$ python -q
>>> import numpy as np
>>> import numpy.linalg as la
>>> np.set_printoptions(precision=2, suppress=True, linewidth=120)
>>> feats = np.load("data.npy")
>>> feats
array([[ -1.73,   6.12,   0.  ],
       [ -1.69,   6.06,   0.  ],
       [  0.66,   1.8 ,   0.  ],
       [  0.78,   1.55,   0.  ],
       [  1.04,   0.87,   0.  ],
       [  1.  ,   0.33,   0.  ],
       [ -0.49,  -0.41,   0.  ],
       [ -0.92,  -1.43,   0.  ],
       [ -0.94,  -1.51,   0.  ],
       [ -1.09,  -3.28,   0.  ],
       [ -0.82,  -6.57,   0.  ],
       [ -0.61,  -7.9 ,   0.  ],
       [ -0.12, -10.51,   0.  ],
       [  0.73, -14.24,   0.  ],
       [  0.94, -15.09,   0.  ],
       [  3.9 , -25.67,   0.  ]])
>>> # looks like rank 2
>>> left, s, Vt = la.svd(feats)
>>> s
array([37.58,  4.33,  0.  ])
>>> out = left[:, :2] @ np.diag(s[:2]) @ Vt[:2]
>>> round(la.norm(feats - out) / la.norm(feats), 2)
np.float64(0.0)
>>> round(la.norm(feats - out, 2), 2), s[2]
(np.float64(0.0), np.float64(0.0))
>>> out
array([[ -1.73,   6.12,   0.  ],
       [ -1.69,   6.06,   0.  ],
       [  0.66,   1.8 ,   0.  ],
       [  0.78,   1.55,   0.  ],
       [  1.04,   0.87,   0.  ],
       [  1.  ,   0.33,   0.  ],
       [ -0.49,  -0.41,   0.  ],
       [ -0.92,  -1.43,   0.  ],
       [ -0.94,  -1.51,   0.  ],
       [ -1.09,  -3.28,   0.  ],
       [ -0.82,  -6.57,   0.  ],
       [ -0.61,  -7.9 ,   0.  ],
       [ -0.12, -10.51,   0.  ],
       [  0.73, -14.24,   0.  ],
       [  0.94, -15.09,   0.  ],
       [  3.9 , -25.67,   0.  ]])
>>> r = la.matrix_rank(feats)
>>> r
np.int64(2)
>>> N = la.svd(feats)[2][r:].T
>>> N @ N.T
array([[0., 0., 0.],
       [0., 0., 0.],
       [0., 0., 1.]])
>>> feats @ N
array([[0.],
       [0.],
       [0.],
       [0.],
       [0.],
       [0.],
       [0.],
       [0.],
       [0.],
       [0.],
       [0.],
       [0.],
       [0.],
       [0.],
       [0.],
       [0.]])
>>> [int(la.matrix_rank(feats[:, :j + 1])) for j in range(3)]
[1, 2, 2]
>>> N[:, 0] / N[np.abs(N[:, 0]).round(6).argmax(), 0]
array([0., 0., 1.])
>>> [int(la.matrix_rank(feats[:i])) for i in range(1, len(feats) + 1)]
[1, 2, 2, 2, 2, 2, 2, 2, 2, 2, 2, 2, 2, 2, 2, 2]
>>> N.shape
(3, 1)
>>> np.allclose(feats @ N, 0)
True
>>> K = 2 * np.eye(6) + np.eye(6, k=1)
>>> K
array([[2., 1., 0., 0., 0., 0.],
       [0., 2., 1., 0., 0., 0.],
       [0., 0., 2., 1., 0., 0.],
       [0., 0., 0., 2., 1., 0.],
       [0., 0., 0., 0., 2., 1.],
       [0., 0., 0., 0., 0., 2.]])
>>> np.sort(np.abs(la.eigvals(K)))
array([2., 2., 2., 2., 2., 2.])
>>> round(np.abs(la.eigvals(K)).max(), 2)
np.float64(2.0)
>>> (K + K.T) / 2
array([[2. , 0.5, 0. , 0. , 0. , 0. ],
       [0.5, 2. , 0.5, 0. , 0. , 0. ],
       [0. , 0.5, 2. , 0.5, 0. , 0. ],
       [0. , 0. , 0.5, 2. , 0.5, 0. ],
       [0. , 0. , 0. , 0.5, 2. , 0.5],
       [0. , 0. , 0. , 0. , 0.5, 2. ]])
>>> (K - K.T) / 2
array([[ 0. ,  0.5,  0. ,  0. ,  0. ,  0. ],
       [-0.5,  0. ,  0.5,  0. ,  0. ,  0. ],
       [ 0. , -0.5,  0. ,  0.5,  0. ,  0. ],
       [ 0. ,  0. , -0.5,  0. ,  0.5,  0. ],
       [ 0. ,  0. ,  0. , -0.5,  0. ,  0.5],
       [ 0. ,  0. ,  0. ,  0. , -0.5,  0. ]])
>>> np.round(la.det(K), 2)
np.float64(64.0)
>>> np.allclose(K, K.T)
False
>>> np.trace(K)
np.float64(12.0)
>>> la.matrix_power(K, 4)
array([[16., 32., 24.,  8.,  1.,  0.],
       [ 0., 16., 32., 24.,  8.,  1.],
       [ 0.,  0., 16., 32., 24.,  8.],
       [ 0.,  0.,  0., 16., 32., 24.],
       [ 0.,  0.,  0.,  0., 16., 32.],
       [ 0.,  0.,  0.,  0.,  0., 16.]])
>>> K @ K
array([[4., 4., 1., 0., 0., 0.],
       [0., 4., 4., 1., 0., 0.],
       [0., 0., 4., 4., 1., 0.],
       [0., 0., 0., 4., 4., 1.],
       [0., 0., 0., 0., 4., 4.],
       [0., 0., 0., 0., 0., 4.]])
>>> out = K / la.norm(K, axis=1, keepdims=True)
>>> gram = out @ out.T
>>> (np.abs(gram) > 0.9).astype(int)
array([[1, 0, 0, 0, 0, 0],
       [0, 1, 0, 0, 0, 0],
       [0, 0, 1, 0, 0, 0],
       [0, 0, 0, 1, 0, 0],
       [0, 0, 0, 0, 1, 0],
       [0, 0, 0, 0, 0, 1]])
>>> np.argwhere(np.triu(np.abs(gram) > 0.95, 1))
array([], shape=(0, 2), dtype=int64)
>>> np.degrees(np.arccos(np.clip(gram[0, 3], -1, 1)))
np.float64(90.0)
>>> la.norm(out, axis=1)
array([1., 1., 1., 1., 1., 1.])
>>> gram[0]
array([1. , 0.4, 0. , 0. , 0. , 0. ])
>>> la.matrix_rank(K - K[0, 0] * np.eye(6))
np.int64(5)
>>> np.sort(la.eigvals(K))
array([2., 2., 2., 2., 2., 2.])
>>> [int(la.matrix_rank(la.matrix_power(K, p))) for p in range(1, 7)]
[6, 6, 6, 6, 6, 6]
>>> K @ K
array([[4., 4., 1., 0., 0., 0.],
       [0., 4., 4., 1., 0., 0.],
       [0., 0., 4., 4., 1., 0.],
       [0., 0., 0., 4., 4., 1.],
       [0., 0., 0., 0., 4., 4.],
       [0., 0., 0., 0., 0., 4.]])
>>> np.prod(np.diag(K)), np.round(la.det(K), 2)
(np.float64(64.0), np.float64(64.0))
